$ python3 -q
>>> import numpy as np
>>> np.set_printoptions(precision=3, suppress=True, linewidth=100, sign=" ")
>>> m1 = np.load("data.npy")
>>> m1
array([[ -2,  -2,  -2,  -2,  -2,  -2,  -2,  -2,  -2,  -2],
       [ -2,  -4,  -4,  -4,  -4,  -4,  -4,  -4,  -4,  -4],
       [ -2,  -4,  -6,  -6,  -6,  -6,  -6,  -6,  -6,  -6],
       [ -2,  -4,  -6,  -8,  -8,  -8,  -8,  -8,  -8,  -8],
       [ -2,  -4,  -6,  -8, -10, -10, -10, -10, -10, -10],
       [ -2,  -4,  -6,  -8, -10, -12, -12, -12, -12, -12],
       [ -2,  -4,  -6,  -8, -10, -12, -14, -14, -14, -14],
       [ -2,  -4,  -6,  -8, -10, -12, -14, -16, -16, -16],
       [ -2,  -4,  -6,  -8, -10, -12, -14, -16, -18, -18],
       [ -2,  -4,  -6,  -8, -10, -12, -14, -16, -18, -20]])
>>> # symmetric, so the eigenvalues are real
>>> q, r_ = np.linalg.qr(m1)
>>> q @ r_
array([[ -2.,  -2.,  -2.,  -2.,  -2.,  -2.,  -2.,  -2.,  -2.,  -2.],
       [ -2.,  -4.,  -4.,  -4.,  -4.,  -4.,  -4.,  -4.,  -4.,  -4.],
       [ -2.,  -4.,  -6.,  -6.,  -6.,  -6.,  -6.,  -6.,  -6.,  -6.],
       [ -2.,  -4.,  -6.,  -8.,  -8.,  -8.,  -8.,  -8.,  -8.,  -8.],
       [ -2.,  -4.,  -6.,  -8., -10., -10., -10., -10., -10., -10.],
       [ -2.,  -4.,  -6.,  -8., -10., -12., -12., -12., -12., -12.],
       [ -2.,  -4.,  -6.,  -8., -10., -12., -14., -14., -14., -14.],
       [ -2.,  -4.,  -6.,  -8., -10., -12., -14., -16., -16., -16.],
       [ -2.,  -4.,  -6.,  -8., -10., -12., -14., -16., -18., -18.],
       [ -2.,  -4.,  -6.,  -8., -10., -12., -14., -16., -18., -20.]])
>>> np.round(abs(r_[0, 0]), 3), np.round(np.linalg.norm(m1[:, 0]), 3)
(np.float64(6.325), np.float64(6.325))
>>> np.allclose(r_.T @ r_, m1.T @ m1)
True
>>> q.shape, r_.shape
((10, 10), (10, 10))
>>> np.abs(np.diag(r_))
array([ 6.325,  1.897,  1.886,  1.871,  1.852,  1.826,  1.789,  1.732,  1.633,  1.414])
>>> rng = np.random.default_rng(758)
>>> labels = rng.permutation(10)
>>> labels
array([ 5,  1,  3,  8,  2,  7,  0,  4,  6,  9])
>>> M2 = m1[labels][:, labels]
>>> np.trace(M2)
np.int64(-110)
>>> np.round(np.linalg.det(M2), 3), round(float(np.linalg.det(m1[labels])), 3)
(np.float64(1024.0), -1024.0)
>>> np.allclose(M2, m1)
False
>>> A = np.loadtxt("block14.csv", delimiter=",")
>>> A
array([[-35.,   2.,   1.,   2.,   1.,   1.,   1.,   0.,   2.,   2.,   2.,   0.,   2.,   2.],
       [  0., -25.,   1.,   2.,   1.,   2.,   1.,   0.,   2.,   0.,   2.,   1.,   1.,   0.],
       [  2.,   0.,  15.,   1.,   1.,   1.,   0.,   1.,   1.,   2.,   1.,   2.,   1.,   2.],
       [  0.,   1.,   2.,  41.,   2.,   2.,   2.,   0.,   2.,   2.,   1.,   1.,   2.,   2.],
       [  1.,   2.,   2.,   2., -15.,   0.,   0.,   0.,   1.,   0.,   2.,   0.,   1.,   1.],
       [  1.,   1.,   1.,   1.,   1.,  -9.,   1.,   2.,   0.,   2.,   2.,   2.,   2.,   1.],
       [  1.,   2.,   1.,   2.,   2.,   1., -40.,   0.,   0.,   2.,   1.,   2.,   1.,   1.],
       [  0.,   2.,   2.,   0.,   1.,   1.,   1., -29.,   1.,   0.,   0.,   2.,   0.,   0.],
       [  1.,   1.,   2.,   0.,   2.,   0.,   2.,   0., -44.,   1.,   2.,   1.,   1.,   1.],
       [  1.,   0.,   0.,   0.,   0.,   1.,   1.,   2.,   0., -33.,   2.,   1.,   2.,   1.],
       [  2.,   1.,   2.,   0.,   1.,   1.,   1.,   2.,   0.,   0.,  20.,   0.,   1.,   1.],
       [  1.,   0.,   1.,   2.,   2.,   1.,   1.,   0.,   0.,   2.,   1.,   7.,   2.,   1.],
       [  2.,   2.,   2.,   1.,   0.,   2.,   1.,   0.,   1.,   1.,   1.,   2.,  46.,   1.],
       [  1.,   1.,   0.,   2.,   0.,   1.,   0.,   1.,   2.,   1.,   2.,   2.,   2.,   2.]])
>>> def softmax(z):
...     e = np.exp(z - z.max(axis=-1, keepdims=True))
...     return e / e.sum(axis=-1, keepdims=True)
... 
>>> np.round(softmax(A[9] + 3), 3) + 0
array([ 0.067,  0.025,  0.025,  0.025,  0.025,  0.067,  0.067,  0.181,  0.025,  0.   ,  0.181,
        0.067,  0.181,  0.067])
>>> scores = A @ A.T / np.sqrt(14)
>>> softmax(scores).round(6).argmax(axis=1)
array([  0,   1,   2,   3,   4,   5,   6,   7,   8,   9,  10,  12,  12,  12])
>>> Uu, sig, vt = np.linalg.svd(A, full_matrices=False)
>>> round(float(np.sqrt((sig ** 2).sum())), 3), round(np.linalg.norm(A), 3)
(111.476, np.float64(111.476))
>>> np.cumsum(sig ** 2) / np.sum(sig ** 2)
array([ 0.18 ,  0.343,  0.478,  0.611,  0.713,  0.798,  0.867,  0.918,  0.953,  0.972,  0.989,
        0.996,  1.   ,  1.   ])
>>> np.allclose(Uu * sig @ vt, A)
True
>>> Uu.shape, sig.shape, vt.shape
((14, 14), (14,), (14, 14))
>>> M2 = np.linalg.inv(A)
>>> np.allclose(M2, A.T)
False
>>> round(np.linalg.cond(A), 3)
np.float64(31.315)
>>> J = np.loadtxt("run18.csv", delimiter=",")
>>> J
array([[-2.,  1.,  1.,  1.,  1.,  1.,  1.,  1.,  1.,  1.,  1.,  1.,  1.],
       [ 1., -2.,  1.,  1.,  1.,  1.,  1.,  1.,  1.,  1.,  1.,  1.,  1.],
       [ 1.,  1., -2.,  1.,  1.,  1.,  1.,  1.,  1.,  1.,  1.,  1.,  1.],
       [ 1.,  1.,  1., -2.,  1.,  1.,  1.,  1.,  1.,  1.,  1.,  1.,  1.],
       [ 1.,  1.,  1.,  1., -2.,  1.,  1.,  1.,  1.,  1.,  1.,  1.,  1.],
       [ 1.,  1.,  1.,  1.,  1., -2.,  1.,  1.,  1.,  1.,  1.,  1.,  1.],
       [ 1.,  1.,  1.,  1.,  1.,  1., -2.,  1.,  1.,  1.,  1.,  1.,  1.],
       [ 1.,  1.,  1.,  1.,  1.,  1.,  1., -2.,  1.,  1.,  1.,  1.,  1.],
       [ 1.,  1.,  1.,  1.,  1.,  1.,  1.,  1., -2.,  1.,  1.,  1.,  1.],
       [ 1.,  1.,  1.,  1.,  1.,  1.,  1.,  1.,  1., -2.,  1.,  1.,  1.],
       [ 1.,  1.,  1.,  1.,  1.,  1.,  1.,  1.,  1.,  1., -2.,  1.,  1.],
       [ 1.,  1.,  1.,  1.,  1.,  1.,  1.,  1.,  1.,  1.,  1., -2.,  1.],
       [ 1.,  1.,  1.,  1.,  1.,  1.,  1.,  1.,  1.,  1.,  1.,  1., -2.]])
>>> labels = rng.permutation(13)
>>> labels
array([  7,   4,  11,   2,   5,  12,   6,   3,   9,   0,   1,   8,  10])
>>> M2 = J[labels][:, labels]
>>> np.allclose(M2, J)
True
>>> np.trace(M2)
np.float64(-26.0)
